$ python -q
>>> import numpy as np
>>> np.set_printoptions(precision=1, suppress=True, linewidth=200)
>>> J = np.loadtxt("w.csv", delimiter=",")
>>> J
array([[  2.4,  13.6,  -9.8,  -4. ,   3.7],
       [-22.9,  -5.1, -10.6,   7.5,   0.8],
       [  7.3, -16.9,  -0.4,  -0.9,  -4.3],
       [  5.1,  -6.5,  13.8,   5.8,   7.2],
       [  8.2,   1.3,   0.1,   4.3,  -5.9],
       [ -2.4,   2.5,  16.6,  -6.3,  -2.5],
       [ -4.3, -13.4,  -6.5,  10.7,  -7.9],
       [ -5.8,   2.2,  -1.5,  -1. ,  -0.6],
       [-13.8,   6.9,  -5.8,  -4.7,   2.8],
       [ -8.8,  -5.6, -16. ,   0. ,  -3.9],
       [ -2.2,  11.5, -12.9,  -6.4,   5.6],
       [ -4.1, -20.1,   4.6,  -4.1,   0.6],
       [ -7.2,  -5.4,   1.1,  -8.6,  -2.9],
       [-10.4,  -8.8,   0.5,   8.7,  14. ],
       [  1.6,   5.2, -10.7,  16.9,  -9.3],
       [ -4.1,   4.2,  -1.8, -13.9,   1.5],
       [-17.5,  -8.4,   1.1, -11.6,   5.1],
       [ -6.3,  -9.3,   6.4,   6.9,   5.4],
       [  2.7,  11.4,  10.3,   3.5,  -1.2],
       [  8. ,  -2.5,   0. ,   5.1,  -4.5],
       [  5.5,   0.5,   1.2,   0.9,   9.2],
       [  7. ,   5.2,  -3.6,  13.8,   8.1],
       [  3. ,  -6. ,  -6.9,   7. ,  -0.6],
       [ -9.9,  -1.3,  14.4,  -0.8,   8.9],
       [  6.6,   5.1,  15.5,   4.7,   9.6],
       [  6.5,   2.4,  -6.7, -10.8,   2.9],
       [ 19.6,   0.7, -10.6,  -0.2,   3.3]])
>>> f = np.array([-1, -3, 5])
>>> np.correlate(J[6], J[26], "full")
array([ -14.2,  -43.4,   26.8,  175.6,  -53. , -379. ,  -36.2,  204.2, -154.8])
>>> blk = np.stack([J, 4 * J, J[::-1]])
>>> np.linalg.matrix_rank(blk.reshape(3, -1))
np.int64(2)
>>> mat = np.array([[-0.1, 12.1, 8.1],
...     [0.0, 6.1, 2.2],
...     [0.0, 5.9, 4.0],
...     [0.0, 11.9, 7.8],
...     [-0.2, 8.8, 5.0],
...     [-0.1, 6.2, 1.9]])
>>> x0 = np.array([-2, -1, -1])
>>> h1 = np.maximum(mat @ x0, 0)
>>> np.maximum(mat @ (3 * x0), 0)
array([0., 0., 0., 0., 0., 0.])
>>> np.tanh(mat @ x0)
array([-1., -1., -1., -1., -1., -1.])
>>> h1
array([0., 0., 0., 0., 0., 0.])
>>> x0 = np.array([0, 0, 0])
>>> rhs = mat @ x0
>>> np.linalg.lstsq(mat, rhs)[0]
array([0., 0., 0.])
>>> rhs
array([0., 0., 0., 0., 0., 0.])
>>> np.round(np.linalg.pinv(mat) @ mat, 1) + 0
array([[1., 0., 0.],
       [0., 1., 0.],
       [0., 0., 1.]])
>>> np.linalg.solve(mat.T @ mat, mat.T @ rhs)
array([-0.,  0., -0.])
>>> rng = np.random.default_rng(7168)
>>> rhs = rhs + 0.1 * rng.normal(size=6)
>>> rhs.round(1) + 0
array([ 0. ,  0.1,  0. ,  0. , -0.1, -0.1])
>>> b, *_ = np.linalg.lstsq(mat, rhs)
>>> b.round()
array([ 0.,  0., -0.])
>>> np.round(mat.T @ (rhs - mat @ b), 1) + 0
array([0., 0., 0.])
>>> Uu, sig, VT = np.linalg.svd(mat)
>>> np.argmax(sig[:-1] / (sig[1:] + 1e-6)) + 1
np.int64(2)
>>> sig
array([25.4,  2.2,  0.2])
>>> A2 = Uu[:, :2] @ np.diag(sig[:2]) @ VT[:2]
>>> round(float(np.linalg.norm(mat - A2, 2)), 1), np.round(sig[2], 1)
(0.2, np.float64(0.2))
>>> np.linalg.matrix_rank(mat, rtol=0.05)
np.int64(2)
>>> round(np.abs(mat - A2).max(), 1)
np.float64(0.1)
>>> np.round(np.linalg.norm(mat - A2) / np.linalg.norm(mat), 1)
np.float64(0.0)
>>> feats = np.load("test1.npy")
>>> feats
array([[ 2,  0, -1, -1,  2, -2],
       [ 2, -2,  1,  0,  1,  0],
       [-1,  0,  2, -1, -1, -2],
       [ 0,  2, -2, -1, -2, -1],
       [-1, -2,  2, -1,  0,  0],
       [ 1, -2,  1,  0, -1,  2],
       [ 0,  2,  0,  1,  1,  1]])
>>> P = feats @ np.linalg.solve(feats.T @ feats, feats.T)
>>> np.diag(P)
array([0.9, 0.6, 1. , 0.9, 0.9, 0.8, 1. ])
>>> P.round(1) + 0
array([[ 0.9,  0.2, -0.1,  0.1,  0.1, -0.2,  0. ],
       [ 0.2,  0.6,  0.1, -0.2, -0.2,  0.3, -0.1],
       [-0.1,  0.1,  1. ,  0.1,  0.1, -0.1,  0. ],
       [ 0.1, -0.2,  0.1,  0.9, -0.1,  0.2,  0. ],
       [ 0.1, -0.2,  0.1, -0.1,  0.9,  0.1,  0. ],
       [-0.2,  0.3, -0.1,  0.2,  0.1,  0.8,  0.1],
       [ 0. , -0.1,  0. ,  0. ,  0. ,  0.1,  1. ]])
>>> np.round(np.linalg.eigvalsh(P), 1) + 0
array([0., 1., 1., 1., 1., 1., 1.])
>>> np.allclose(P @ P, P)
True
>>> F = np.array([[-2, -2, 1, 2, -2, -1],
...     [-2, -4, -1, -1, -2, 3],
...     [1, -1, 2, 0, 0, 0],
...     [2, -1, 0, 4, 1, 0],
...     [-2, -2, 0, 1, 0, 0],
...     [-1, 3, 0, 0, 0, 2]])
>>> F
array([[-2, -2,  1,  2, -2, -1],
       [-2, -4, -1, -1, -2,  3],
       [ 1, -1,  2,  0,  0,  0],
       [ 2, -1,  0,  4,  1,  0],
       [-2, -2,  0,  1,  0,  0],
       [-1,  3,  0,  0,  0,  2]])
>>> A2 = np.array([[-3, 2], [1, -1], [-3, -1], [2, 2], [-3, 1], [0, -3]])
>>> A2.T @ F.T
array([[ 11,   9, -10,  -2,   6,   6],
       [  2, -12,   1,  14,   0, -11]])
>>> A2 = np.array([[1, 0], [2, 2]])
>>> M = A2 + A2.T
>>> M
array([[2, 2],
       [2, 4]])
>>> # equal to its transpose
>>> np.round(np.linalg.det(M[::-1]), 1)
np.float64(-4.0)
>>> np.linalg.eigvals(M)
array([0.8, 5.2])
>>> np.round(np.linalg.det(M.T), 1)
np.float64(4.0)
>>> np.round(np.linalg.eigvals(M).sum().real, 1)
np.float64(6.0)
>>> m1 = np.load("arr.npy")
>>> m1
array([[ 0,  0,  0, -1,  0],
       [-2,  0,  0,  0,  0],
       [ 0,  0,  0,  0,  0],
       [ 0,  0,  1,  0,  0],
       [ 0,  0,  0,  0, -2]])
>>> # 2 groups of indices that never mix
>>> idx = rng.permutation(6)
>>> A2 = F[:, idx] * rng.choice([-1, 1], 6)
>>> A2
array([[-2,  2, -2, -1,  2,  1],
       [-2,  2, -4,  3, -1, -1],
       [ 0, -1, -1,  0,  0,  2],
       [ 1, -2, -1,  0,  4,  0],
       [ 0,  2, -2,  0,  1,  0],
       [ 0,  1,  3,  2,  0,  0]])
>>> Uu, _, VT = np.linalg.svd(F.T @ A2)
>>> np.round(np.linalg.lstsq(F, A2)[0], 1) + 0
array([[ 0., -1.,  0.,  0.,  0.,  0.],
       [ 0.,  0.,  1.,  0.,  0.,  0.],
       [ 0.,  0.,  0.,  0.,  0.,  1.],
       [ 0.,  0.,  0.,  0.,  1.,  0.],
       [ 1.,  0.,  0.,  0.,  0.,  0.],
       [ 0.,  0.,  0.,  1.,  0.,  0.]])
>>> idx
array([4, 0, 1, 5, 3, 2])
>>> np.round(Uu @ VT, 1) + 0
array([[ 0., -1.,  0.,  0.,  0.,  0.],
       [ 0.,  0.,  1.,  0.,  0.,  0.],
       [ 0.,  0.,  0.,  0.,  0.,  1.],
       [ 0.,  0.,  0.,  0.,  1.,  0.],
       [ 1.,  0.,  0.,  0.,  0.,  0.],
       [ 0.,  0.,  0.,  1.,  0.,  0.]])
